$ ipython --no-banner

In [1]: import numpy as np

In [2]: np.set_printoptions(precision=3, suppress=True, linewidth=100)

In [3]: arr = np.array([[-2, -2], [0, 1], [-2, 2], [-1, 2], [-1, -2]])

In [4]: arr[2] = arr[3]

In [5]: print(arr)
[[-2 -2]
 [ 0  1]
 [-1  2]
 [-1  2]
 [-1 -2]]

In [6]: A2 = np.array([[1, 1, 2], [-2, -1, -2]])

In [7]: W2 = np.kron(A2, arr)

In [8]: round(float(np.linalg.norm(W2, 2)), 3), np.round(np.linalg.norm(A2, 2) * np.linalg.norm(arr, 2), 3)
Out[8]: (15.964, np.float64(15.964))

In [9]: W2
Out[9]: 
array([[-2, -2, -2, -2, -4, -4],
       [ 0,  1,  0,  1,  0,  2],
       [-1,  2, -1,  2, -2,  4],
       [-1,  2, -1,  2, -2,  4],
       [-1, -2, -1, -2, -2, -4],
       [ 4,  4,  2,  2,  4,  4],
       [ 0, -2,  0, -1,  0, -2],
       [ 2, -4,  1, -2,  2, -4],
       [ 2, -4,  1, -2,  2, -4],
       [ 2,  4,  1,  2,  2,  4]])

In [10]: U, s, Vt = np.linalg.svd(W2)

In [11]: evecs = Vt[:(s > 1e-8).sum()]

In [12]: rng = np.random.default_rng(8127)

In [13]: x0 = W2[2] + -1 * W2[8] + rng.integers(2) * np.eye(6)[3]

In [14]: x0
Out[14]: array([-3.,  6., -2.,  4., -4.,  8.])

In [15]: np.round(evecs.T @ evecs, 3) + 0
Out[15]: 
array([[1. , 0. , 0. , 0. , 0. , 0. ],
       [0. , 1. , 0. , 0. , 0. , 0. ],
       [0. , 0. , 0.2, 0. , 0.4, 0. ],
       [0. , 0. , 0. , 0.2, 0. , 0.4],
       [0. , 0. , 0.4, 0. , 0.8, 0. ],
       [0. , 0. , 0. , 0.4, 0. , 0.8]])

In [16]: np.linalg.matrix_rank(np.vstack([W2, x0]))
Out[16]: np.int64(4)

In [17]: np.diag(evecs.T @ evecs)
Out[17]: array([1. , 1. , 0.2, 0.2, 0.8, 0.8])

In [18]: print(round(float(np.linalg.norm(x0 - evecs.T @ evecs @ x0)), 3))
0.0

In [19]: q = arr.astype(float).copy()

In [20]: for j in range(2):
    ...:     q[:, j] -= q[:, :j] @ (q[:, :j].T @ q[:, j])
    ...:     q[:, j] /= np.linalg.norm(q[:, j])
    ...: 

In [21]: q
Out[21]: 
array([[-0.756, -0.352],
       [ 0.   ,  0.247],
       [-0.378,  0.564],
       [-0.378,  0.564],
       [-0.378, -0.423]])

In [22]: feats = np.loadtxt("w.csv", delimiter=",")

In [23]: feats
Out[23]: 
array([[1.   , 0.2  , 0.04 , 0.008],
       [0.2  , 1.   , 0.2  , 0.04 ],
       [0.04 , 0.2  , 1.   , 0.2  ],
       [0.008, 0.04 , 0.2  , 1.   ]])

In [24]: U, s = np.linalg.svd(feats)
ValueError: too many values to unpack (expected 2)


In [25]: U, s, Vt = np.linalg.svd(feats, full_matrices=False)

In [26]: (s > 1e-8).sum()
Out[26]: np.int64(4)

In [27]: np.round(np.sqrt((s ** 2).sum()), 3), round(float(np.linalg.norm(feats)), 3)
Out[27]: (np.float64(2.061), 2.061)

In [28]: np.round(Vt @ Vt.T, 3) + 0
Out[28]: 
array([[1., 0., 0., 0.],
       [0., 1., 0., 0.],
       [0., 0., 1., 0.],
       [0., 0., 0., 1.]])

In [29]: s
Out[29]: array([1.362, 1.083, 0.846, 0.709])

In [30]: np.round(U.T @ feats @ Vt.T, 3) + 0
Out[30]: 
array([[1.362, 0.   , 0.   , 0.   ],
       [0.   , 1.083, 0.   , 0.   ],
       [0.   , 0.   , 0.846, 0.   ],
       [0.   , 0.   , 0.   , 0.709]])

In [31]: J = np.loadtxt("data.csv", delimiter=",")

In [32]: J
Out[32]: 
array([[ 0.,  0.,  1.,  3.],
       [ 2.,  1.,  2.,  3.],
       [ 5.,  2.,  3.,  5.],
       [ 8.,  4.,  3.,  6.],
       [ 8.,  5.,  5.,  7.],
       [10.,  6.,  5.,  7.],
       [11.,  9.,  5.,  7.],
       [13., 10.,  5.,  9.],
       [14., 13.,  5., 12.],
       [15., 15.,  5., 15.],
       [16., 16.,  5., 17.],
       [16., 17.,  5., 18.],
       [18., 17.,  7., 19.],
       [21., 19.,  8., 20.],
       [21., 19., 11., 23.],
       [22., 19., 14., 26.],
       [25., 19., 15., 29.],
       [28., 21., 18., 29.],
       [31., 21., 19., 31.],
       [31., 22., 19., 33.]])

In [33]: q, evecs = np.linalg.qr(J[:, :1])[0], np.linalg.qr(J[:, 1:])[0]

In [34]: s = np.linalg.svd(q.T @ evecs, compute_uv=False)

In [35]: print(round(np.linalg.norm(q @ q.T - evecs @ evecs.T, 2), 3))
1.0

In [36]: (s > 0.9).sum()
Out[36]: np.int64(1)

In [37]: Ac = J - J.mean(axis=0)

In [38]: U, s, Vt = np.linalg.svd(Ac, full_matrices=False)

In [39]: s
Out[39]: array([70.145, 12.672,  6.676,  2.652])

In [40]: np.round(Ac.mean(axis=0), 3) + 0
Out[40]: array([0., 0., 0., 0.])

In [41]: round(float((s ** 2).sum() ** 2 / (s ** 4).sum()), 3)
Out[41]: 1.087

In [42]: (np.sign(U[:, 0]) == np.sign(U[0, 0])).astype(int)
Out[42]: array([1, 1, 1, 1, 1, 1, 1, 1, 1, 1, 0, 0, 0, 0, 0, 0, 0, 0, 0, 0])

In [43]: W0 = np.loadtxt("block4.csv", delimiter=",")

In [44]: W0
Out[44]: 
array([[  46.,    3.,    3.,    6.,    3.],
       [   9., -113.,    9.,    6.,    8.],
       [   7.,    9.,   47.,    1.,    7.],
       [   6.,    1.,    6.,  -92.,    6.],
       [   5.,    3.,    7.,    5.,   21.]])

In [45]: evals, evecs = np.linalg.eig(W0)

In [46]: np.sort(np.linalg.eigvals(W0 @ W0))
Out[46]: array([  365.853,  1761.435,  2942.549,  8543.683, 12975.48 ])

In [47]: np.sort(np.linalg.eigvals(W0.T))
Out[47]: array([-113.91 ,  -92.432,   19.127,   41.969,   54.245])

In [48]: round(np.log10(np.linalg.cond(J)))
Out[48]: 2

In [49]: np.argsort(-np.linalg.norm(J, axis=0).round(6), kind="stable")[:3]
Out[49]: array([3, 0, 1])

In [50]: [round(float(x), 3) for x in np.linalg.svd(J, compute_uv=False)[:3]]
Out[50]: [139.593, 13.068, 6.941]

In [51]: F = np.load("a.npy")

In [52]: F
Out[52]: 
array([[1.   , 0.2  , 0.04 , 0.008],
       [0.2  , 1.   , 0.2  , 0.04 ],
       [0.04 , 0.2  , 1.   , 0.2  ],
       [0.008, 0.04 , 0.2  , 1.   ]])

In [53]: proj = np.triu(np.array([[4, 0, 1, 2], [4, 2, 8, 0], [5, 9, 8, 6], [3, 5, 3, 9]]), 1) + np.eye(4)

In [54]: A2 = proj @ F @ np.linalg.inv(proj)

In [55]: np.poly(A2)
Out[55]: array([ 1.   , -4.   ,  5.877, -3.76 ,  0.885])

In [56]: print(proj @ F - F @ proj)
[[ 0.056  0.28  -1.2   -0.04 ]
 [ 0.32   1.6   -0.2    0.   ]
 [ 0.048  0.24  -0.44  -0.08 ]
 [ 0.     0.    -0.328 -1.216]]

In [57]: low = np.linalg.cholesky(F)

In [58]: print(low)
[[1.    0.    0.    0.   ]
 [0.2   0.98  0.    0.   ]
 [0.04  0.196 0.98  0.   ]
 [0.008 0.039 0.196 0.98 ]]

In [59]: F / np.sqrt(np.outer(np.diag(F), np.diag(F)))
Out[59]: 
array([[1.   , 0.2  , 0.04 , 0.008],
       [0.2  , 1.   , 0.2  , 0.04 ],
       [0.04 , 0.2  , 1.   , 0.2  ],
       [0.008, 0.04 , 0.2  , 1.   ]])

In [60]: np.linalg.eigvalsh(F).min() > 0
Out[60]: np.True_

In [61]: np.round(np.linalg.norm(F, "nuc"), 3)
Out[61]: np.float64(4.0)

In [62]: np.linalg.norm(F, axis=1)
Out[62]: array([1.021, 1.04 , 1.04 , 1.021])

In [63]: round(np.linalg.norm(F, 1), 3), round(float(np.linalg.norm(F, np.inf)), 3)
Out[63]: (np.float64(1.44), 1.44)

In [64]: evals, evecs = np.linalg.eigh(F)

In [65]: x0 = np.array([3, -4, 3, 2])

In [66]: print(np.linalg.eigvalsh(F[1:, 1:]))
[0.736 0.96  1.304]

In [67]: print((np.sign(evecs[:, -1].round(6)) == np.sign(evecs[0, -1].round(6))).astype(int))
[1 1 1 1]

In [68]: print(round(float(x0 @ F @ x0 / (x0 @ x0)), 3), round(float(evals[0]), 3), round(float(evals[-1]), 3))
0.815 0.709 1.362

In [69]: evecs * np.maximum(evals, 0) @ evecs.T
Out[69]: 
array([[1.   , 0.2  , 0.04 , 0.008],
       [0.2  , 1.   , 0.2  , 0.04 ],
       [0.04 , 0.2  , 1.   , 0.2  ],
       [0.008, 0.04 , 0.2  , 1.   ]])
